$ python3 -q
>>> import numpy as np
>>> import numpy.linalg as la
>>> np.set_printoptions(precision=2, suppress=True, linewidth=160)
>>> def rnd(a):
...     return np.round(a, 2) + 0
... 
>>> W0 = np.loadtxt("run17.csv", delimiter=",")
>>> rnd(W0)
array([[0.29, 0.23, 0.13, 0.34, 0.13, 0.03],
       [0.23, 0.19, 0.11, 0.28, 0.11, 0.02],
       [0.13, 0.11, 0.06, 0.15, 0.06, 0.01],
       [0.34, 0.28, 0.15, 0.4 , 0.15, 0.03],
       [0.13, 0.11, 0.06, 0.15, 0.06, 0.01],
       [0.03, 0.02, 0.01, 0.03, 0.01, 0.  ]])
>>> x = np.array([5, -8, -1, 7, -9, 4])
>>> rnd(W0 @ x)
array([0.73, 0.6 , 0.33, 0.86, 0.33, 0.07])
>>> rnd(np.trace(W0))
np.float64(1.0)
>>> rnd(W0 @ W0 @ x)
array([0.73, 0.6 , 0.33, 0.86, 0.33, 0.07])
>>> rnd(np.eye(6) - W0)
array([[ 0.71, -0.23, -0.13, -0.34, -0.13, -0.03],
       [-0.23,  0.81, -0.11, -0.28, -0.11, -0.02],
       [-0.13, -0.11,  0.94, -0.15, -0.06, -0.01],
       [-0.34, -0.28, -0.15,  0.6 , -0.15, -0.03],
       [-0.13, -0.11, -0.06, -0.15,  0.94, -0.01],
       [-0.03, -0.02, -0.01, -0.03, -0.01,  1.  ]])
>>> rnd(la.eigvalsh(2 * W0 - np.eye(6)))
array([-1., -1., -1., -1., -1.,  1.])
>>> Uu, s, Vh = la.svd(W0)
>>> vecs = Vh[:(s > 1e-8).sum()]
>>> rng = np.random.default_rng(3590)
>>> x = W0[5] + -3 * W0[3] + rng.integers(2) * np.eye(6)[5]
>>> rnd(x)
array([-0.99, -0.81, -0.45, -1.17, -0.45, -0.09])
>>> rnd(vecs.T @ vecs)
array([[0.29, 0.23, 0.13, 0.34, 0.13, 0.03],
       [0.23, 0.19, 0.11, 0.28, 0.11, 0.02],
       [0.13, 0.11, 0.06, 0.15, 0.06, 0.01],
       [0.34, 0.28, 0.15, 0.4 , 0.15, 0.03],
       [0.13, 0.11, 0.06, 0.15, 0.06, 0.01],
       [0.03, 0.02, 0.01, 0.03, 0.01, 0.  ]])
>>> Uu, s, Vh = la.svd(W0)
>>> rnd(s)
array([1., 0., 0., 0., 0., 0.])
>>> out = Uu[:, :1] @ np.diag(s[:1]) @ Vh[:1]
>>> rnd(la.norm(W0 - out) / la.norm(W0))
np.float64(0.0)
>>> rnd(out)
array([[0.29, 0.23, 0.13, 0.34, 0.13, 0.03],
       [0.23, 0.19, 0.11, 0.28, 0.11, 0.02],
       [0.13, 0.11, 0.06, 0.15, 0.06, 0.01],
       [0.34, 0.28, 0.15, 0.4 , 0.15, 0.03],
       [0.13, 0.11, 0.06, 0.15, 0.06, 0.01],
       [0.03, 0.02, 0.01, 0.03, 0.01, 0.  ]])
>>> rnd(la.norm(W0 - out, 2)), rnd(s[1])
(np.float64(0.0), np.float64(0.0))
>>> la.matrix_rank(W0, rtol=0.05)
np.int64(1)
>>> r = la.matrix_rank(out)
>>> r
np.int64(1)
>>> N = la.svd(out)[2][r:].T
>>> N.shape
(6, 5)
>>> np.allclose(out @ N, 0)
True
>>> la.matrix_rank(out.T @ out), la.matrix_rank(out @ out.T)
(np.int64(1), np.int64(1))
>>> [int(la.matrix_rank(out[:, :j + 1])) for j in range(6)]
[1, 1, 1, 1, 1, 1]
